% ipython --no-banner

In [1]: import numpy as np

In [2]: np.set_printoptions(suppress=True, linewidth=160)

In [3]: mat = np.load("arr.npy")

In [4]: print(mat)
[[ 0.03  0.05  2.03 -0.07  0.05]
 [-0.02  0.06  2.06 -0.01  0.05]
 [-0.03  0.05  1.97 -0.01  0.14]
 [-0.03 -0.02  2.05  0.05  0.03]
 [-0.08 -0.06  1.92 -0.02 -0.02]
 [ 1.95  3.07  0.02  2.02  0.94]
 [ 2.03  3.04  0.01  2.07  0.97]
 [ 1.91  2.91 -0.01  2.12  1.08]
 [ 2.04  3.   -0.05  2.01  1.05]
 [ 2.02  2.98 -0.03  1.96  0.99]]

In [5]: cov = np.cov(mat, rowvar=False)

In [6]: print(cov.round(2))
[[ 1.13  1.67 -1.13  1.15  0.54]
 [ 1.67  2.48 -1.67  1.7   0.79]
 [-1.13 -1.67  1.13 -1.15 -0.54]
 [ 1.15  1.7  -1.15  1.17  0.54]
 [ 0.54  0.79 -0.54  0.54  0.26]]

In [7]: print(np.round(np.linalg.eigvalsh(cov)[::-1], 2) + 0)
[6.15 0.   0.   0.   0.  ]

In [8]: print(np.argwhere(np.triu(np.abs(np.corrcoef(mat.T)) > 0.8, 1)))
[[0 1]
 [0 2]
 [0 3]
 [0 4]
 [1 2]
 [1 3]
 [1 4]
 [2 3]
 [2 4]
 [3 4]]

In [9]: print(np.argsort(-mat.std(axis=0).round(6), kind="stable"))
[1 3 2 0 4]

In [10]: print(np.round(np.polyfit(mat[:, 4], mat[:, 1], 1), 2))
[ 3.08 -0.12]

In [11]: print(cov.shape)
(5, 5)

In [12]: F = np.loadtxt("dump.csv", delimiter=",")

In [13]: print(F)
[[ 1.1  0.2 -0.4]
 [-0.3  1.4  0.2]
 [-0.3 -1.7  1.3]]

In [14]: M2 = np.linalg.inv(F)

In [15]: print(M2.round(2))
[[ 1.04  0.2   0.29]
 [ 0.16  0.63 -0.05]
 [ 0.45  0.87  0.77]]

In [16]: M2 = F / np.linalg.norm(F, axis=1, keepdims=True)

In [17]: cov = M2 @ M2.T

In [18]: print(cov.round(2))
[[ 1.   -0.08 -0.46]
 [-0.08  1.   -0.65]
 [-0.46 -0.65  1.  ]]

In [19]: print(np.round(np.degrees(np.arccos(np.clip(cov[0, 2], -1, 1))), 2))
117.63

In [20]: print(cov[0].round(2))
[ 1.   -0.08 -0.46]

In [21]: print((np.abs(cov) > 0.9).astype(int))
[[1 0 0]
 [0 1 0]
 [0 0 1]]

In [22]: print((cov - 2 * np.eye(3)).round(6).argmax(axis=1))
[1 0 0]

In [23]: vals, evecs = np.linalg.eigh(cov)

In [24]: x0 = np.array([2, 0, 0])

In [25]: print(round(float(np.abs(cov).sum(axis=1).max()), 2), round(np.abs(vals).max(), 2))
2.11 1.76

In [26]: print(np.round(np.poly(F), 2))
[ 1.   -3.8   5.07 -2.07]

In [27]: print(np.round(np.linalg.det(F[::-1]), 2))
-2.07

In [28]: print(round(float(np.linalg.det(F.T)), 2))
2.07

In [29]: print(np.einsum("ii->", F))
3.8

In [30]: print(round(float(np.linalg.det(2 * F)), 2), round(np.linalg.det(F), 2))
16.56 2.07

In [31]: r0 = np.array([-3, -2, 1])

In [32]: rng = np.random.default_rng(4984)

In [33]: E = np.outer(rng.normal(size=23), r0) + 0.1 * rng.normal(size=(23, 3))

In [34]: print(E.round(2) + 0)
[[-0.15  0.   -0.06]
 [-1.03 -0.84  0.32]
 [ 0.44  0.43 -0.11]
 [ 4.39  2.75 -1.48]
 [ 1.91  1.16 -0.78]
 [ 2.75  1.95 -1.05]
 [ 2.44  1.62 -0.87]
 [ 2.08  1.34 -0.78]
 [-0.71 -0.37  0.11]
 [ 0.5   0.4  -0.18]
 [ 0.5   0.33 -0.27]
 [-1.48 -0.98  0.74]
 [-0.03 -0.13  0.04]
 [ 3.82  2.5  -1.39]
 [-0.39 -0.29  0.11]
 [ 2.72  1.77 -1.01]
 [ 1.59  1.01 -0.52]
 [ 0.57  0.29 -0.17]
 [ 4.61  3.25 -1.66]
 [-1.41 -0.84  0.44]
 [ 2.49  1.74 -0.76]
 [-0.36 -0.09  0.04]
 [-3.56 -2.57  1.17]]

In [35]: print(np.linalg.cond(E) > 100)
False

In [36]: print(round(np.log10(np.linalg.cond(E))))
2

In [37]: print(round(float(np.linalg.norm(E, 2) / np.linalg.norm(E)), 2))
1.0

In [38]: print(np.argsort(-np.linalg.norm(E, axis=0).round(6), kind="stable")[:3])
[0 1 2]

In [39]: M2 = np.c_[E[:, :1] @ np.array([[-4]]), np.array([0, 2, 1, 5, 3, 2, 3, 0, 0, 3, 3, 1, 3, 1, 1, 3, 3, 0, 1, 4, 0, 1, 1])]

In [40]: print(M2.round(2))
[[  0.61   0.  ]
 [  4.11   2.  ]
 [ -1.77   1.  ]
 [-17.54   5.  ]
 [ -7.65   3.  ]
 [-11.02   2.  ]
 [ -9.76   3.  ]
 [ -8.33   0.  ]
 [  2.84   0.  ]
 [ -1.99   3.  ]
 [ -2.     3.  ]
 [  5.92   1.  ]
 [  0.14   3.  ]
 [-15.3    1.  ]
 [  1.57   1.  ]
 [-10.87   3.  ]
 [ -6.37   3.  ]
 [ -2.28   0.  ]
 [-18.45   1.  ]
 [  5.65   4.  ]
 [ -9.96   0.  ]
 [  1.44   1.  ]
 [ 14.24   1.  ]]

In [41]: print(np.round(np.linalg.lstsq(E, M2[:, 0])[0], 2) + 0)
[-4.  0.  0.]

In [42]: print(np.round(np.linalg.norm(M2 - E @ np.linalg.lstsq(E, M2)[0], axis=0), 2) + 0)
[0.   9.18]

In [43]: w1 = np.array([[0, 2], [1, 2]])

In [44]: coef = np.array([1, 2])

In [45]: hid = np.maximum(M2 @ w1 + coef, 0)

In [46]: print(hid.round(2))
[[ 1.    3.23]
 [ 3.   14.23]
 [ 2.    0.45]
 [ 6.    0.  ]
 [ 4.    0.  ]
 [ 3.    0.  ]
 [ 4.    0.  ]
 [ 1.    0.  ]
 [ 1.    7.69]
 [ 4.    4.03]
 [ 4.    3.99]
 [ 2.   15.84]
 [ 4.    8.27]
 [ 2.    0.  ]
 [ 2.    7.14]
 [ 4.    0.  ]
 [ 4.    0.  ]
 [ 1.    0.  ]
 [ 2.    0.  ]
 [ 5.   21.29]
 [ 1.    0.  ]
 [ 2.    6.88]
 [ 2.   32.48]]

In [47]: cent = np.array([[-2, -2], [-2, 0]])

In [48]: print(np.round(hid @ cent, 2))
[[ -8.45  -2.  ]
 [-34.46  -6.  ]
 [ -4.91  -4.  ]
 [-12.   -12.  ]
 [ -8.    -8.  ]
 [ -6.    -6.  ]
 [ -8.    -8.  ]
 [ -2.    -2.  ]
 [-17.37  -2.  ]
 [-16.06  -8.  ]
 [-15.98  -8.  ]
 [-35.68  -4.  ]
 [-24.54  -8.  ]
 [ -4.    -4.  ]
 [-18.27  -4.  ]
 [ -8.    -8.  ]
 [ -8.    -8.  ]
 [ -2.    -2.  ]
 [ -4.    -4.  ]
 [-52.58 -10.  ]
 [ -2.    -2.  ]
 [-17.75  -4.  ]
 [-68.96  -4.  ]]

In [49]: Xc = E - E.mean(axis=0)

In [50]: evecs = np.linalg.svd(Xc)[2][:1]

In [51]: M2 = Xc - Xc @ evecs.T @ evecs

In [52]: print(np.round((Xc @ evecs.T).std(axis=0), 2))
[2.51]

In [53]: print(np.round(M2.std(axis=0), 2))
[0.05 0.08 0.07]

In [54]: print(np.round(np.diag(evecs.T @ evecs), 2))
[0.63 0.29 0.08]

In [55]: print(round(float(np.linalg.norm(M2) / np.linalg.norm(Xc)), 2))
0.05

In [56]: idx = rng.permutation(3)

In [57]: M2 = E[:, idx] * rng.choice([-1, 1], 3)

In [58]: print(M2.round(2) + 0)
[[-0.06 -0.15  0.  ]
 [ 0.32 -1.03 -0.84]
 [-0.11  0.44  0.43]
 [-1.48  4.39  2.75]
 [-0.78  1.91  1.16]
 [-1.05  2.75  1.95]
 [-0.87  2.44  1.62]
 [-0.78  2.08  1.34]
 [ 0.11 -0.71 -0.37]
 [-0.18  0.5   0.4 ]
 [-0.27  0.5   0.33]
 [ 0.74 -1.48 -0.98]
 [ 0.04 -0.03 -0.13]
 [-1.39  3.82  2.5 ]
 [ 0.11 -0.39 -0.29]
 [-1.01  2.72  1.77]
 [-0.52  1.59  1.01]
 [-0.17  0.57  0.29]
 [-1.66  4.61  3.25]
 [ 0.44 -1.41 -0.84]
 [-0.76  2.49  1.74]
 [ 0.04 -0.36 -0.09]
 [ 1.17 -3.56 -2.57]]

In [59]: Uu, _, VT = np.linalg.svd(E.T @ M2)

In [60]: print(np.round(np.linalg.lstsq(E, M2)[0], 2) + 0)
[[0. 1. 0.]
 [0. 0. 1.]
 [1. 0. 0.]]

In [61]: Q, _ = np.linalg.qr(np.array([[0.9], [0.9], [-0.6], [0.0]]))

In [62]: m1 = Q @ Q.T

In [63]: print(m1.round(2))
[[ 0.41  0.41 -0.27  0.  ]
 [ 0.41  0.41 -0.27  0.  ]
 [-0.27 -0.27  0.18  0.  ]
 [ 0.    0.    0.    0.  ]]

In [64]: print(np.abs(np.diag(np.linalg.qr(m1)[1])) > 1e-9)
[ True False False False]

In [65]: try:
    ...:     np.linalg.inv(m1)
    ...: except np.linalg.LinAlgError as e:
    ...:     print(e)
    ...: 
Singular matrix

In [66]: x0 = np.array([-1, -3, 1, 3])

In [67]: print(np.round(np.eye(4) - m1, 2))
[[ 0.59 -0.41  0.27  0.  ]
 [-0.41  0.59  0.27  0.  ]
 [ 0.27  0.27  0.82  0.  ]
 [ 0.    0.    0.    1.  ]]

In [68]: print(np.round(np.linalg.eigvalsh(2 * m1 - np.eye(4)), 2))
[-1. -1. -1.  1.]

In [69]: print(np.round(m1 @ m1 @ x0, 2))
[-1.91 -1.91  1.27  0.  ]

In [70]: print(np.round(np.trace(m1), 2))
1.0

In [71]: print(np.round(m1 @ x0, 2))
[-1.91 -1.91  1.27  0.  ]

In [72]: M = np.load("case12.npy")

In [73]: print(M)
[[  0 -10   0   0]
 [ -8   2   0   0]
 [  0 -10   0  10]
 [ -8   2   8  -2]]

In [74]: idx = rng.permutation(4)

In [75]: print(idx)
[0 2 1 3]

In [76]: M2 = M[idx][:, idx]

In [77]: print(np.round(np.linalg.det(M2), 2), round(float(np.linalg.det(M[idx])), 2))
6400.0 -6400.0

In [78]: print(M2)
[[  0   0 -10   0]
 [  0   0 -10  10]
 [ -8   0   2   0]
 [ -8   8   2  -2]]

In [79]: print(round(float(np.abs(np.linalg.eigvals(M)).max()), 2))
10.0

In [80]: M.inv()
Traceback (most recent call last):
  Cell In[80], line 1
    M.inv()
AttributeError: 'numpy.ndarray' object has no attribute 'inv'


In [81]: print((M + M.T) / 2)
[[ 0. -9.  0. -4.]
 [-9.  2. -5.  1.]
 [ 0. -5.  0.  9.]
 [-4.  1.  9. -2.]]

In [82]: print(M @ M)
[[ 80 -20   0   0]
 [-16  84   0   0]
 [  0   0  80 -20]
 [  0   0 -16  84]]

In [83]: print(np.round(np.sort(np.abs(np.linalg.eigvals(M))), 2))
[ 8.  8. 10. 10.]

In [84]: print(M[1] @ M[0])
-20

In [85]: print(np.round(np.linalg.norm(M[1], 1), 2), np.round(np.linalg.norm(M[1], np.inf), 2))
10.0 8.0

In [86]: print(round(np.linalg.norm(M, 2), 2))
16.94

In [87]: print(round(float(np.linalg.norm(M, 1)), 2), round(float(np.linalg.norm(M, np.inf)), 2))
24.0 20.0

In [88]: print(round(np.linalg.norm(M[1] - M[0]), 2))
14.42

In [89]: print(np.round(np.linalg.norm(M, axis=0), 2))
[11.31 14.42  8.   10.2 ]

In [90]: print(np.round(np.linalg.norm(M, axis=1), 2))
[10.    8.25 14.14 11.66]
